In [1]: import numpy as np

In [2]: np.set_printoptions(suppress=True, linewidth=100)

In [3]: def tidy(a):
   ...:     return np.round(a, 1) + 0
   ...: 

In [4]: mat = np.load("out11.npy")

In [5]: mat
Out[5]: 
array([[ 0.1,  1.2, -2. ,  3. , -2.7, -1.3,  3.2,  0.3,  3. , -0.2,  0.9, -1.8, -2.3,  1.2],
       [-0.1,  2.2, -1.9,  3. , -2.6, -1. ,  2.4,  0. ,  3.1,  0.5,  1.1, -2.3, -1.9,  1.7],
       [ 0. ,  1.6, -2.2,  3.6, -2.1, -0.9,  2.4,  0. ,  3.3,  0.3,  0.9, -1.9, -1.7,  0.9],
       [-0.3,  2.1, -1.9,  2.6, -1.9, -1.2,  2.9,  0.6,  3.2, -0.3,  1.1, -2.1, -1.5,  1.1],
       [-0.2,  1.8, -1.8,  3. , -2. , -0.9,  3. , -0.1,  3.4, -0.2,  1.1, -2.1, -1.8,  0.7],
       [-0.3,  2.1, -2.3,  2.5, -1.8, -1.1,  2.9,  0.1,  2.6, -0.2,  0.7, -2.1, -2.4,  1.4],
       [-0.7,  1.9, -2.1,  3.1, -2. , -0.8,  3.4, -0.3,  3. ,  0. ,  1. , -2.1, -1.6,  1.4],
       [ 0.7,  2.3, -2.4,  3.2, -1.6, -1.1,  2.7,  0. ,  3.2, -0.6,  1. , -2.2, -1.6,  0.6],
       [-0.1,  2. , -2.4,  2.9, -2.3, -0.9,  3.2,  0. ,  3.7, -0.1,  1. , -2. , -1.4,  1.1],
       [ 0. ,  2.3, -1.8,  2.7, -2. , -1.3,  3.2,  0. ,  3. , -0.2,  0.9, -2. , -2.4,  1.1],
       [-0.1,  2.1, -2.1,  3.1, -1.9, -1.1,  3.1, -0.2,  3.3,  0.1,  1.4, -1.6, -2.2,  1.2],
       [-0.3,  2.3, -1.7,  2.9, -2.3, -1. ,  3.1,  0.5,  3. ,  0.1,  0.5, -2.2, -2.4,  1.3],
       [ 0.2,  1.9, -2.3,  3.2, -2. , -1.1,  3.5,  0.4,  3.1,  0.1,  0.9, -1.6, -1.6,  1.1],
       [ 0.3,  2. , -2.4,  3. , -1.6, -1. ,  2.9, -0.4,  2.3, -0.1,  0.5, -1.7, -1.9,  0.7],
       [-0.1,  2.3, -2.2,  2.7, -2.2, -0.8,  2.7, -0.1,  2.8,  0.3,  0.7, -2.3, -2.3,  1.6],
       [-0.3,  2.4, -1.9,  2.7, -2.1, -1.1,  2.8,  0.6,  3.2, -0.2,  1.1, -2.2, -2. ,  1. ],
       [-0.1,  1.7, -1.9,  3.2, -2.3, -0.9,  2.7, -0.6,  3.1, -0.3,  0.8, -1.8, -2. ,  1.2],
       [-2.4,  1.8, -2.5,  2.9,  3. , -2.3, -0.9,  2.2, -2.2, -2.1,  2.3, -1.7,  0.2, -1.2],
       [-3.1,  1.7, -2.6,  2.7,  3. , -1.8, -0.6,  2.2, -1.5, -2.4,  1.8, -2.3,  0.2, -1.4],
       [-3.3,  2.1, -1.9,  2.8,  3.3, -2.1, -1. ,  1.3, -2.1, -1.5,  1.9, -2.5,  0.4, -1.1],
       [-3.1,  2. , -1.9,  3. ,  3. , -2.2, -1.2,  2.5, -2.3, -2.6,  2.2, -1.9,  0.5, -1.2],
       [-3.2,  1.8, -1.6,  3.3,  3.4, -2.2, -1.1,  1.9, -1.8, -2.1,  1.9, -2.1, -0.2, -1.4],
       [-3.1,  2.1, -2.2,  3. ,  2.8, -2.2, -0.5,  1.7, -2.1, -1.4,  2.1, -2.1,  0.2, -1.1],
       [-2.8,  2. , -1.9,  3.5,  3.2, -2.1, -0.5,  1.9, -1.7, -2. ,  1.8, -1.8, -0.1, -0.9],
       [-2.9,  2.2, -2.1,  2.9,  2.4, -2. , -0.8,  1.4, -1.2, -2.8,  1.6, -2.3,  0.3, -1.2],
       [-2.6,  2. , -2.5,  2.7,  2.8, -1.9, -1.2,  2.2, -1.7, -2. ,  1.9, -2.2, -0.3, -1.2],
       [-2.9,  1.9, -1.9,  3.1,  3. , -1.8, -1.1,  2.4, -1.9, -1.7,  1.4, -2.6,  0.2, -1. ],
       [-3. ,  1.6, -2. ,  3.2,  3.3, -1.6, -1.2,  1.8, -2.2, -2. ,  1.9, -1.9,  0.3, -0.7],
       [-3.1,  1.8, -2.2,  2.6,  3.3, -2.1, -1. ,  2.3, -1.8, -2. ,  2.4, -1.9, -0.1, -1. ],
       [-3. ,  1.7, -2.4,  2.8,  2.9, -2.4, -0.8,  2.4, -2. , -1.7,  2.4, -1.8,  0. , -0.6],
       [-3.1,  2.2, -1.8,  2.9,  3.3, -2. , -1. ,  2.2, -1.7, -1.5,  1.9, -1. , -0.5, -1. ],
       [-2.8,  2. , -2.6,  2.7,  2.9, -1.8, -1. ,  1.8, -2. , -1.8,  2.1, -2.1,  0. , -1. ],
       [-3.1,  1.4, -2.1,  2.9,  3.2, -1.9, -1.3,  1.6, -2.1, -1.5,  1.8, -2. ,  0.3, -0.9],
       [-2.8,  1.3, -2.3,  2.9,  3.5, -2.3, -0.8,  1.6, -1.8, -1.5,  2.2, -1.7, -0.1, -0.7]])

In [6]: out = np.c_[mat[:, :3] @ np.array([[8, 9, 0], [-3, 4, 0], [5, 4, -1]]), np.array([0, -1, -2, 0, -3, 2, -1, 1, -3, 1, 0, 0, 2, -1, -2, -3, 3, 3, 3, 2, -3, -2, 3, -3, -1, 0, 1, -3, 2, -1, 3, 0, 0, -1])]

In [7]: tidy(out)
Out[7]: 
array([[-12.8,  -2.3,   2. ,   0. ],
       [-16.9,   0.3,   1.9,  -1. ],
       [-15.8,  -2.4,   2.2,  -2. ],
       [-18.2,  -1.9,   1.9,   0. ],
       [-16. ,  -1.8,   1.8,  -3. ],
       [-20.2,  -3.5,   2.3,   2. ],
       [-21.8,  -7.1,   2.1,  -1. ],
       [-13.3,   5.9,   2.4,   1. ],
       [-18.8,  -2.5,   2.4,  -3. ],
       [-15.9,   2. ,   1.8,   1. ],
       [-17.6,  -0.9,   2.1,   0. ],
       [-17.8,  -0.3,   1.7,   0. ],
       [-15.6,   0.2,   2.3,   2. ],
       [-15.6,   1.1,   2.4,  -1. ],
       [-18.7,  -0.5,   2.2,  -2. ],
       [-19.1,  -0.7,   1.9,  -3. ],
       [-15.4,  -1.7,   1.9,   3. ],
       [-37.1, -24.4,   2.5,   3. ],
       [-42.9, -31.5,   2.6,   3. ],
       [-42.2, -28.9,   1.9,   2. ],
       [-40.3, -27.5,   1.9,  -3. ],
       [-39. , -28. ,   1.6,  -2. ],
       [-42.1, -28.3,   2.2,   3. ],
       [-37.9, -24.8,   1.9,  -3. ],
       [-40.3, -25.7,   2.1,  -1. ],
       [-39.3, -25.4,   2.5,   0. ],
       [-38.4, -26.1,   1.9,   1. ],
       [-38.8, -28.6,   2. ,  -3. ],
       [-41.2, -29.5,   2.2,   2. ],
       [-41.1, -29.8,   2.4,  -1. ],
       [-40.4, -26.3,   1.8,   3. ],
       [-41.4, -27.6,   2.6,   0. ],
       [-39.5, -30.7,   2.1,   0. ],
       [-37.8, -29.2,   2.3,  -1. ]])

In [8]: tidy(np.linalg.norm(out - mat @ np.linalg.lstsq(mat, out)[0], axis=0))
Out[8]: array([0. , 0. , 0. , 9.9])

In [9]: np.linalg.matrix_rank(np.c_[mat, out])
Out[9]: np.int64(15)
